>>> import numpy as np
>>> import numpy.linalg as la
>>> np.set_printoptions(precision=2, suppress=True, linewidth=100, legacy="1.25")
>>> J = np.array([[-3, -2, -1], [0, 1, 2], [3, 4, 5]])
>>> # looks like rank 2
>>> rk = la.matrix_rank(J)
>>> rk
2
>>> null = la.svd(J)[2][rk:].T
>>> np.allclose(J @ null, 0)
True
>>> null[:, 0] / null[np.abs(null[:, 0]).round(6).argmax(), 0]
array([-0.5,  1. , -0.5])
>>> [int(la.matrix_rank(J[:, :j + 1])) for j in range(3)]
[1, 2, 2]
>>> np.unique(J.round(6), axis=0).shape
(3, 3)
>>> np.allclose(J[:-1].T @ la.lstsq(J[:-1].T, J[-1])[0], J[-1])
True
>>> la.lstsq(J[:-1].T, J[-1])[2]
2
>>> np.round(J @ la.pinv(J) @ J, 2) + 0
array([[-3., -2., -1.],
       [ 0.,  1.,  2.],
       [ 3.,  4.,  5.]])
>>> round(np.trace(la.pinv(J) @ J), 2)
2.0
>>> theta = np.radians(30)
>>> R = np.eye(3)
>>> R[1, 1] = R[2, 2] = np.cos(theta)
>>> R[1, 2], R[2, 1] = -np.sin(theta), np.sin(theta)
>>> R
array([[ 1.  ,  0.  ,  0.  ],
       [ 0.  ,  0.87, -0.5 ],
       [ 0.  ,  0.5 ,  0.87]])
>>> Y = J @ R.T
>>> np.round(la.svd(J, compute_uv=False), 2) + 0, np.round(la.svd(Y, compute_uv=False), 2) + 0
(array([8.  , 2.25, 0.  ]), array([8.  , 2.25, 0.  ]))
>>> np.allclose(J @ J.T, Y @ Y.T)
True
>>> Y
array([[-3.  , -1.23, -1.87],
       [ 0.  , -0.13,  2.23],
       [ 3.  ,  0.96,  6.33]])
>>> np.round(la.det(R), 2), round(float(np.trace(R)), 2)
(1.0, 2.73)
>>> la.cond(Y) > 100
True
>>> np.argsort(-la.norm(Y, axis=0).round(6), kind="stable")[:3]
array([2, 0, 1])
>>> [round(float(x), 2) for x in la.svd(Y, compute_uv=False)[:3]]
[8.0, 2.25, 0.0]
>>> la.matrix_rank(Y, rtol=0.1)
2
>>> Y = np.array([[0, 3], [-1, -1], [3, 2]])
>>> np.einsum("ij,ij->i", J, J)
array([14,  5, 50])
>>> la.matrix_rank(np.vstack([J, Y.T]))
3
>>> data = np.load("m.npy")
>>> data
array([[-1, -3,  3],
       [-2,  2, -1],
       [-2,  2, -1],
       [-3, -3, -3]])
>>> # row 2 repeats row 1
>>> rng = np.random.default_rng(311)
>>> lab = rng.permutation(3)
>>> Y = data[:, lab] * rng.choice([-1, 1], 3)
>>> Y
array([[-3, -1,  3],
       [ 1, -2, -2],
       [ 1, -2, -2],
       [ 3, -3,  3]])
>>> Uu, _, Vt = la.svd(data.T @ Y)
>>> np.round(la.lstsq(data, Y)[0], 2) + 0
array([[ 0.,  1.,  0.],
       [ 0.,  0., -1.],
       [-1.,  0.,  0.]])
>>> np.round(Uu @ Vt, 2) + 0
array([[ 0.,  1.,  0.],
       [ 0.,  0., -1.],
       [-1.,  0.,  0.]])
>>> W = np.array([[0, 2, 0, 0, 1, 0], [2, 0, 2, 1, 1, 0], [1, 0, 0, 0, 2, 2]])
>>> c = np.array([0, 1, 1, 0, 2, 1])
>>> H = np.maximum(data @ W + c, 0)
>>> (H > 0).mean(axis=0)
array([0.5 , 0.  , 0.5 , 0.5 , 0.25, 0.25])
>>> H
array([[0, 0, 0, 0, 4, 7],
       [3, 0, 5, 2, 0, 0],
       [3, 0, 5, 2, 0, 0],
       [0, 0, 0, 0, 0, 0]])
>>> (H > 0).astype(int)
array([[0, 0, 0, 0, 1, 1],
       [1, 0, 1, 1, 0, 0],
       [1, 0, 1, 1, 0, 0],
       [0, 0, 0, 0, 0, 0]])
>>> basis = np.array([[1, 0, 0], [0, 0, 2], [1, 2, 2], [0, 1, 0], [1, 0, 2], [1, 1, 2]])
>>> W @ basis
array([[1, 0, 6],
       [5, 5, 6],
       [5, 2, 8]])
>>> gram = H.T @ H
>>> la.matrix_rank(gram)
2
>>> gram
array([[18,  0, 30, 12,  0,  0],
       [ 0,  0,  0,  0,  0,  0],
       [30,  0, 50, 20,  0,  0],
       [12,  0, 20,  8,  0,  0],
       [ 0,  0,  0,  0, 16, 28],
       [ 0,  0,  0,  0, 28, 49]])
>>> np.round(la.eigvalsh(gram)[::-1], 2) + 0
array([76., 65.,  0.,  0.,  0.,  0.])
>>> (H @ H.T).shape
(4, 4)
>>> np.diag(gram)
array([18,  0, 50,  8, 16, 49])
>>> np.allclose(gram, gram.T)
True
>>> Q, R = la.qr(data)
>>> np.round(abs(R[0, 0]), 2), np.round(la.norm(data[:, 0]), 2)
(4.24, 4.24)
>>> np.abs(np.diag(R))
array([4.24, 5.01, 3.59])
>>> F = np.loadtxt("block3.csv", delimiter=",")
>>> F
array([[ 2.,  1., -1.],
       [ 2.,  1., -1.],
       [ 0.,  0.,  0.],
       [ 3.,  1., -3.],
       [ 0.,  0.,  0.],
       [ 0.,  0.,  0.],
       [ 0.,  0.,  0.],
       [ 0.,  0.,  0.],
       [ 0.,  0.,  0.],
       [ 3., -3., -2.],
       [ 0.,  0.,  0.],
       [ 0.,  0.,  0.],
       [ 3., -3., -2.],
       [ 3.,  1., -3.],
       [ 3.,  1., -3.],
       [ 3., -3., -2.],
       [ 0.,  0.,  0.],
       [ 3., -3., -2.],
       [ 0.,  0.,  0.],
       [ 3.,  1., -3.],
       [ 2.,  1., -1.],
       [ 6., -2., -5.],
       [ 5.,  2., -4.],
       [ 0.,  0.,  0.],
       [ 6., -2., -5.]])
>>> gram = np.cov(F, rowvar=False)
>>> np.corrcoef(F.T)
array([[ 1.  , -0.27, -0.98],
       [-0.27,  1.  ,  0.18],
       [-0.98,  0.18,  1.  ]])
>>> np.median(F, axis=0)
array([ 2.,  0., -1.])
>>> np.polyfit(F[:, 0], F[:, 2], 1)
array([-0.83,  0.07])
>>> gram.shape
(3, 3)
>>> cen = F - F.mean(axis=0)
>>> evecs = la.svd(cen)[2][:2]
>>> Y = cen - cen @ evecs.T @ evecs
>>> Y.std(axis=0)
array([0.16, 0.02, 0.19])
>>> np.diag(evecs.T @ evecs)
array([0.58, 0.99, 0.43])
>>> (cen @ evecs.T).std(axis=0)
array([2.54, 1.4 ])
>>> round(la.norm(Y) / la.norm(cen), 2)
0.09
>>> W0 = np.array([[0, 0, 1, 0], [0, 1, 0, 0], [1, 0, 0, 0], [0, 0, 0, 1]])
>>> W0
array([[0, 0, 1, 0],
       [0, 1, 0, 0],
       [1, 0, 0, 0],
       [0, 0, 0, 1]])
>>> round(float(la.eigvalsh(W0).min()), 2)
-1.0
>>> np.all(la.eigvalsh(W0) > 0)
False
>>> [round(float(la.det(W0[:i, :i])), 2) + 0 for i in range(1, 5)]
[0.0, 0.0, -1.0, -1.0]
>>> hat = np.triu(np.array([[-2, 0, 2, 1], [-1, 0, 2, 0], [0, -2, 0, 1], [-2, 0, -1, -2]]), 1) + np.eye(4)
>>> Y = hat @ W0 @ la.inv(hat)
>>> Y
array([[ 2.,  0., -3.,  2.],
       [ 2.,  1., -6.,  4.],
       [ 1.,  0., -2.,  2.],
       [ 0.,  0.,  0.,  1.]])
>>> hat @ W0 - W0 @ hat
array([[ 2.,  0.,  0.,  0.],
       [ 2.,  0., -2.,  0.],
       [ 0.,  0., -2.,  0.],
       [ 0.,  0.,  0.,  0.]])
>>> la.matrix_rank(Y)
4
>>> round(float(la.det(Y)), 2)
-1.0
>>> Q, evecs = la.qr(Y[:, :1])[0], la.qr(Y[:, 1:])[0]
>>> s = la.svd(Q.T @ evecs, compute_uv=False)
>>> round(la.norm(Q @ Q.T - evecs @ evecs.T, 2), 2)
1.0
>>> s
array([1.])
